$ python -q
>>> import numpy as np
>>> np.set_printoptions(precision=1, suppress=True, linewidth=120)
>>> def rd(a):
...     return np.round(a, 1) + 0
... 
>>> W0 = np.loadtxt("a.csv", delimiter=",")
>>> print(W0)
[[3. 3. 1. 5. 3. 5. 1. 3. 0. 2. 2.]
 [3. 3. 3. 1. 5. 3. 5. 1. 3. 0. 2.]
 [1. 3. 3. 3. 1. 5. 3. 5. 1. 3. 0.]
 [5. 1. 3. 3. 3. 1. 5. 3. 5. 1. 3.]
 [3. 5. 1. 3. 3. 3. 1. 5. 3. 5. 1.]
 [5. 3. 5. 1. 3. 3. 3. 1. 5. 3. 5.]
 [1. 5. 3. 5. 1. 3. 3. 3. 1. 5. 3.]
 [3. 1. 5. 3. 5. 1. 3. 3. 3. 1. 5.]
 [0. 3. 1. 5. 3. 5. 1. 3. 3. 3. 1.]
 [2. 0. 3. 1. 5. 3. 5. 1. 3. 3. 3.]
 [2. 2. 0. 3. 1. 5. 3. 5. 1. 3. 3.]]
>>> vals, vecs = np.linalg.eigh(W0)
>>> print(np.abs(vecs[:, -1]).round(6).argmax())
5
>>> print(rd(vals))
[-11.6  -5.3  -4.4   1.8   2.8   2.8   3.5   3.6   4.4   4.5  31.1]
>>> print(rd(vecs.T @ W0 @ vecs))
[[-11.6   0.    0.    0.    0.    0.    0.    0.    0.    0.    0. ]
 [  0.   -5.3   0.    0.    0.    0.    0.    0.    0.    0.    0. ]
 [  0.    0.   -4.4   0.    0.    0.    0.    0.    0.    0.    0. ]
 [  0.    0.    0.    1.8   0.    0.    0.    0.    0.    0.    0. ]
 [  0.    0.    0.    0.    2.8   0.    0.    0.    0.    0.    0. ]
 [  0.    0.    0.    0.    0.    2.8   0.    0.    0.    0.    0. ]
 [  0.    0.    0.    0.    0.    0.    3.5   0.    0.    0.    0. ]
 [  0.    0.    0.    0.    0.    0.    0.    3.6   0.    0.    0. ]
 [  0.    0.    0.    0.    0.    0.    0.    0.    4.4   0.    0. ]
 [  0.    0.    0.    0.    0.    0.    0.    0.    0.    4.5   0. ]
 [  0.    0.    0.    0.    0.    0.    0.    0.    0.    0.   31.1]]
>>> r0, v = W0[5], W0[3]
>>> print(r0 @ r0)
147.0
>>> print(r0 @ v)
119.0
>>> p = (r0 @ v) / (r0 @ r0) * r0
>>> print(rd(p))
[4.  2.4 4.  0.8 2.4 2.4 2.4 0.8 4.  2.4 4. ]
>>> print(rd(np.linalg.norm(r0 + v) ** 2 + np.linalg.norm(r0 - v) ** 2))
540.0
>>> print(np.linalg.matrix_rank(np.outer(r0, v)))
1
>>> print((v - p) @ r0)
0.0
>>> vals, vecs = np.linalg.eigh(W0)
>>> vec = np.array([4, 0, 2, 3, 5, 5, 4, 5, 5, 5, 5])
>>> print(rd(vec @ W0 @ vec / (vec @ vec)), rd(vals[0]), rd(vals[-1]))
27.3 -11.6 31.1
>>> print(np.abs(W0).sum(axis=1).max(), rd(np.abs(vals).max()))
37.0 31.1
>>> vec = np.array([3, 1, 1, 3, -2, -1, -3, -1, 1, 1, 1])
>>> rhs = W0 @ vec
>>> print(rhs)
[15. -6.  1. 12. 16. 20. 18. 10.  9. -8.  3.]
>>> print(rd(np.linalg.solve(W0, rhs + W0[:, 4])))
[ 3.  1.  1.  3. -1. -1. -3. -1.  1.  1.  1.]
>>> print(rd(np.linalg.solve(W0, W0[:, 10])))
[0. 0. 0. 0. 0. 0. 0. 0. 0. 0. 1.]
>>> print(rd(np.linalg.solve(W0, rhs)))
[ 3.  1.  1.  3. -2. -1. -3. -1.  1.  1.  1.]
>>> r0 = np.array([1, 3, 1, -2, -3, 0, 0, -3, -3, -3, 0])
>>> M2 = W0 + np.outer(r0, np.eye(11)[10])
>>> print(np.linalg.matrix_rank(np.linalg.inv(M2) - np.linalg.inv(W0), tol=1e-8))
1
>>> M2 = np.array([[-3, 1, 3, -3], [-2, -3, 3, 3], [0, 0, -3, -3], [0, 1, -3, 3]])
>>> mat = np.tril(M2)
>>> print(mat)
[[-3  0  0  0]
 [-2 -3  0  0]
 [ 0  0 -3  0]
 [ 0  1 -3  3]]
>>> rng = np.random.default_rng(265)
>>> lab = rng.permutation(4)
>>> print(lab)
[1 3 0 2]
>>> M2 = mat[lab][:, lab]
>>> print(M2)
[[-3  0 -2  0]
 [ 1  3  0 -3]
 [ 0  0 -3  0]
 [ 0  0  0 -3]]
>>> Uu, sig, Vh = np.linalg.svd(mat, full_matrices=False)
>>> print(rd(Uu.T @ mat @ Vh.T))
[[5.  0.  0.  0. ]
 [0.  4.1 0.  0. ]
 [0.  0.  2.3 0. ]
 [0.  0.  0.  1.7]]
>>> print((sig > 1e-8).sum())
4
>>> print(np.allclose(Uu * sig @ Vh, mat))
True
>>> print(rd(np.sqrt((sig ** 2).sum())), rd(np.linalg.norm(mat)))
7.1 7.1
>>> print(rd(sig / sig[0]))
[1.  0.8 0.5 0.3]
>>> print(rd(Uu.T @ Uu))
[[1. 0. 0. 0.]
 [0. 1. 0. 0.]
 [0. 0. 1. 0.]
 [0. 0. 0. 1.]]
>>> hat = np.triu(np.array([[2, -2, 2, 2], [-2, -1, 2, 2], [-2, 0, 0, -1], [-1, -2, -2, -2]]), 1) + np.eye(4)
>>> M2 = hat @ mat @ np.linalg.inv(hat)
>>> print(np.trace(M2), np.trace(mat))
-6.0 -6
>>> M2 = mat / np.sqrt((mat ** 2).mean(axis=1, keepdims=True))
>>> print(rd(np.linalg.norm(M2, axis=1)))
[2. 2. 2. 2.]
>>> print(M2[2])
[ 0.  0. -2.  0.]
>>> print(np.linalg.matrix_rank(M2) == np.linalg.matrix_rank(mat))
True
>>> print(np.linalg.matrix_rank(mat - mat.mean(axis=1, keepdims=True)))
3
>>> X = np.loadtxt("mat.csv", delimiter=",")
>>> print(X)
[[  0.5  -7.9   7.2   4.8]
 [  0.2  -3.7   3.4   2.3]
 [ -0.1  -0.1   0.1  -0.1]
 [  0.2  -1.2   1.3   0.7]
 [  0.   -0.1  -0.1   0.1]
 [  0.   -2.7   2.3   1.6]
 [  0.7  -7.7   7.3   4.8]
 [  0.5  -6.6   6.    3.9]
 [  0.3  -4.    3.5   2.3]
 [  0.5  -6.6   5.8   3.8]
 [  0.1  -1.2   1.1   0.9]
 [  0.8  -7.8   7.    4.8]
 [  0.7  -9.1   8.3   5.7]
 [  0.1  -1.3   1.2   0.7]
 [  0.9 -10.3   9.6   6.4]
 [  0.4  -6.4   6.1   3.9]
 [  0.5  -8.9   8.3   5.7]
 [  0.4  -4.    3.6   2.3]
 [  0.3  -2.7   2.5   1.6]
 [  0.7 -10.3   9.6   6.3]
 [  0.9 -10.3   9.6   6.4]
 [  0.   -1.2   1.2   0.8]
 [  0.7 -11.8  10.8   7.4]
 [  0.2  -3.9   3.6   2.5]
 [  0.1  -1.3   1.1   0.8]
 [  0.4  -3.9   3.4   2.4]
 [  0.3  -5.2   4.7   3.2]
 [  0.    0.1   0.    0. ]
 [  0.7  -9.2   8.3   5.8]
 [  0.6 -10.3   9.4   6.4]]
>>> C2 = np.cov(X, rowvar=False)
>>> print(rd(np.corrcoef(X[:, 3], X[:, 2])[0, 1]))
1.0
>>> print(rd(np.median(X, axis=0)))
[ 0.4 -4.6  4.2  2.8]
>>> cen = X - X.mean(axis=0)
>>> vecs = np.linalg.svd(cen)[2][:1]
>>> M2 = cen - cen @ vecs.T @ vecs
>>> print(rd((cen @ vecs.T).std(axis=0)))
[5.5]
>>> print(rd(np.linalg.norm(M2) / np.linalg.norm(cen)))
0.0
>>> print(rd(np.diag(vecs.T @ vecs)))
[0.  0.4 0.4 0.2]
>>> F = np.load("dump.npy")
>>> print(F)
[[1 0 0 0 0 0 9 0]
 [0 0 6 0 1 0 0 2]
 [0 9 8 0 1 0 0 6]
 [0 0 0 4 0 6 0 0]
 [0 9 7 0 9 0 0 9]
 [0 0 0 0 0 6 0 0]
 [1 0 0 0 0 0 8 0]
 [0 6 5 0 6 0 0 3]]
>>> print(round(np.log10(np.linalg.cond(F))))
2
>>> Uu, sig, Vh = np.linalg.svd(F)
>>> print(np.argmax(sig[:-1] / (sig[1:] + 1e-6)) + 1)
7
>>> M2 = Uu[:, :7] @ np.diag(sig[:7]) @ Vh[:7]
>>> print(np.linalg.matrix_rank(F, rtol=0.05))
7
>>> print(rd(np.linalg.norm(F - M2, 2)), rd(sig[7]))
0.1 0.1
>>> print(np.linalg.matrix_rank(M2))
7
>>> Uu, sig, Vh = np.linalg.svd(F, full_matrices=False)
>>> print(rd(sig / sig[0]))
[1.  0.5 0.4 0.3 0.2 0.1 0.1 0. ]
>>> print(rd(Uu.T @ F @ Vh.T))
[[23.7  0.   0.   0.   0.   0.   0.   0. ]
 [ 0.  12.1  0.   0.   0.   0.   0.   0. ]
 [ 0.   0.   9.   0.   0.   0.   0.   0. ]
 [ 0.   0.   0.   6.   0.   0.   0.   0. ]
 [ 0.   0.   0.   0.   4.2  0.   0.   0. ]
 [ 0.   0.   0.   0.   0.   2.7  0.   0. ]
 [ 0.   0.   0.   0.   0.   0.   2.3  0. ]
 [ 0.   0.   0.   0.   0.   0.   0.   0.1]]
>>> print(rd(Vh @ Vh.T))
[[1. 0. 0. 0. 0. 0. 0. 0.]
 [0. 1. 0. 0. 0. 0. 0. 0.]
 [0. 0. 1. 0. 0. 0. 0. 0.]
 [0. 0. 0. 1. 0. 0. 0. 0.]
 [0. 0. 0. 0. 1. 0. 0. 0.]
 [0. 0. 0. 0. 0. 1. 0. 0.]
 [0. 0. 0. 0. 0. 0. 1. 0.]
 [0. 0. 0. 0. 0. 0. 0. 1.]]
>>> print(np.allclose(Uu * sig @ Vh, F))
True
>>> print(rd(np.abs(Vh[0])))
[0.  0.6 0.5 0.  0.4 0.  0.  0.5]
>>> M2 = F / np.sqrt((F ** 2).mean(axis=1, keepdims=True))
>>> print(rd(np.linalg.norm(M2, axis=1)))
[2.8 2.8 2.8 2.8 2.8 2.8 2.8 2.8]
>>> print(np.linalg.matrix_rank(M2) == np.linalg.matrix_rank(F))
True
>>> E = np.load("data.npy")
>>> print(E)
[[-1.6  0.7  2.1  1.3  1.6 -1.5]
 [ 5.4  1.5 -2.3 -1.5  1.5  2.7]
 [-6.9 -3.9  0.1  0.5 -2.6 -2.7]
 [-1.1 -1.9 -1.8 -1.4 -2.2 -0.1]
 [-2.7 -2.3 -0.7 -0.1 -2.2 -0.9]
 [-4.2 -1.2  1.6  0.8 -0.6 -1.6]
 [-2.9 -0.3  1.1  1.7  0.1 -1.3]
 [-1.  -3.5 -3.1 -1.5 -3.4  0.5]
 [-4.1 -4.4 -1.5 -0.5 -2.9 -0.5]
 [ 2.4  0.  -1.5 -1.  -0.3  1.5]
 [ 4.3  1.5 -1.7 -1.1  1.4  1.8]
 [ 5.5  3.5  0.   0.2  2.7  1.3]
 [ 5.3  1.5 -2.5 -1.3  1.1  2.8]
 [-5.1 -2.8  1.6  0.1 -2.2 -2.2]
 [-6.3 -3.8  0.1  0.5 -3.3 -3. ]
 [-2.6  0.9  2.7  2.   0.8 -2.3]
 [ 1.2  1.9  1.7  0.8  1.7 -0.5]
 [-4.1 -2.4  0.   0.4 -2.4 -1.2]
 [ 1.   1.4  0.2  0.2  0.9  0.3]
 [ 2.8  3.8  3.1  0.8  3.   0.5]
 [-3.  -3.7 -2.1 -1.  -3.1 -0.2]
 [-4.2 -1.2  1.6  0.6 -1.  -1.7]
 [-1.2 -3.8 -3.2 -1.1 -2.4  0.3]
 [-7.8 -4.3  0.8  1.1 -3.8 -3.5]
 [-2.8 -3.8 -2.5 -0.5 -3.  -0.1]
 [ 2.4 -0.9 -2.9 -1.8 -1.1  1.8]
 [ 3.9  0.9 -1.5 -0.6  0.8  2.1]
 [-4.8 -3.8 -0.5  0.5 -3.3 -2.1]
 [-7.5 -3.9  1.1  1.4 -2.5 -3.7]
 [ 2.6  1.3 -0.5 -0.7  1.8  1.1]
 [ 5.2  2.4 -0.7 -1.   2.3  2.1]
 [ 2.7 -1.2 -3.2 -2.3 -0.8  2.1]
 [-7.9 -4.   1.1  1.1 -3.3 -3.7]]
>>> cen = (E - E.mean(axis=0)) / E.std(axis=0)
>>> print(rd(cen.std(axis=0)))
[1. 1. 1. 1. 1. 1.]
>>> beta = np.linalg.lstsq(np.delete(cen, 4, axis=1), cen[:, 4])[0]
>>> print(np.abs(beta).argmax())
1
>>> print(rd(1 - np.var(cen[:, 4] - np.delete(cen, 4, axis=1) @ beta)))
1.0
